$ python3 -q
>>> import numpy as np
>>> np.set_printoptions(precision=2, suppress=True, linewidth=140)
>>> rng = np.random.default_rng(68512)
>>> W0 = rng.normal(size=(14, 5)) + 5 * np.array([7, 1, 8, 1, -1])
>>> print(W0)
[[35.73  5.53 38.93  4.14 -6.75]
 [36.11  5.02 40.99  4.93 -8.  ]
 [36.02  4.35 39.63  6.05 -5.72]
 [33.38  5.89 40.34  4.83 -6.18]
 [33.13  5.27 39.52  4.11 -4.69]
 [34.65  5.96 40.29  4.58 -5.09]
 [36.62  4.5  39.86  5.72 -5.4 ]
 [35.    4.94 39.63  4.17 -5.42]
 [33.9   4.64 39.52  2.05 -4.34]
 [35.58  5.1  40.5   5.46 -4.96]
 [34.79  5.3  41.99  4.81 -2.64]
 [36.64  4.83 39.14  6.9  -5.34]
 [33.6   5.32 40.7   4.78 -4.  ]
 [33.29  4.09 41.53  4.91 -3.95]]
>>> P = W0 @ np.linalg.solve(W0.T @ W0, W0.T)
>>> print(np.round(np.linalg.eigvalsh(P), 2) + 0)
[0. 0. 0. 0. 0. 0. 0. 0. 0. 1. 1. 1. 1. 1.]
>>> print(P @ W0[:, 2])
[38.93 40.99 39.63 40.34 39.52 40.29 39.86 39.63 39.52 40.5  41.99 39.14 40.7  41.53]
>>> Xs = (W0 - W0.mean(axis=0)) / W0.std(axis=0)
>>> print(Xs.std(axis=0))
[1. 1. 1. 1. 1.]
>>> coef = np.linalg.lstsq(np.delete(Xs, 4, axis=1), Xs[:, 4])[0]
>>> print(np.round(1 - np.var(Xs[:, 4] - np.delete(Xs, 4, axis=1) @ coef), 2))
0.35
>>> d = np.linalg.norm(W0[:, None] - W0[None], axis=-1)
>>> print(d[8].round(6).argsort(kind="stable")[:4])
[ 8  4  7 12]
>>> print(np.linalg.matrix_rank(d ** 2))
7
>>> print(d[8])
[3.83 5.37 4.74 3.69 2.32 3.14 4.71 2.63 0.   4.   4.22 5.67 3.08 3.61]
>>> print(d[:5, :5])
[[0.   2.61 2.59 2.91 3.38]
 [2.61 0.   2.96 3.46 4.77]
 [2.59 2.96 0.   3.4  3.75]
 [2.91 3.46 3.4  0.   1.96]
 [3.38 4.77 3.75 1.96 0.  ]]
>>> print(np.flatnonzero(d[8] < d.mean() / 2))
[8]
>>> print((d + 1e9 * np.eye(14)).round(6).argmin(axis=1))
[ 7  0  6  5 12  7  2  5  4  6 12  2 13 12]
>>> X = np.load("w.npy")
>>> print(X)
[[-0.6  1.7  0.   0.8  0.5]
 [ 0.8 -0.1 -0.8 -0.5 -0.4]
 [ 0.8  1.5  0.8  3.5 -0.3]
 [ 1.6  0.3 -1.1  0.6  1.2]
 [ 0.6  1.6  0.8 -0.5 -0.2]
 [-1.3  0.6 -0.1  1.3  1.9]
 [ 0.1  0.5 -0.4 -2.8  0.1]
 [ 0.8 -0.6  1.1 -0.6  0.8]
 [-2.  -1.  -1.1  0.3  2.9]
 [-2.3  0.6  3.2  1.1 -1.4]
 [-0.9  1.2  0.2 -0.9  1. ]
 [ 0.7  0.9  0.4  0.  -0.8]
 [-1.1 -0.3 -1.1  1.1  0.4]
 [-0.3  3.   0.1 -1.6  0.9]
 [ 0.  -0.7  0.7  1.6  1.7]
 [-0.4  2.2 -0.3  0.3  2.1]
 [-0.3 -1.1  0.4  2.2  0.1]
 [-0.3 -1.2  1.  -0.2  0.5]
 [-0.3 -0.6  0.6  1.1 -0.8]
 [ 0.6  1.6  0.7 -1.3 -0.9]
 [ 0.3 -1.5 -0.8  0.1  1. ]
 [-0.1 -1.2 -0.1  0.2  1.2]
 [-0.4 -0.5  1.3 -1.2  0.2]
 [ 0.9  0.6  0.2 -1.4  0.5]
 [ 0.7  0.4  1.  -0.1 -0.1]
 [-1.4 -2.2  0.4  1.5  0.7]
 [-4.8 -2.7 -2.4 -1.8  2.4]
 [ 0.1 -0.1 -0.5  1.  -0.3]
 [ 0.1  0.3 -1.2 -1.4  0.7]
 [-0.3  0.4 -0.1 -1.1 -0.7]]
>>> gram = np.cov(X, rowvar=False)
>>> print(np.median(X, axis=0))
[-0.2   0.3   0.15  0.05  0.5 ]
>>> print(np.linalg.eigvalsh(gram)[::-1])
[2.73 1.99 1.06 0.96 0.4 ]
>>> print(gram)
[[ 1.51  0.64  0.26  0.06 -0.5 ]
 [ 0.64  1.68  0.33 -0.2  -0.36]
 [ 0.26  0.33  1.06  0.33 -0.59]
 [ 0.06 -0.2   0.33  1.83 -0.06]
 [-0.5  -0.36 -0.59 -0.06  1.07]]
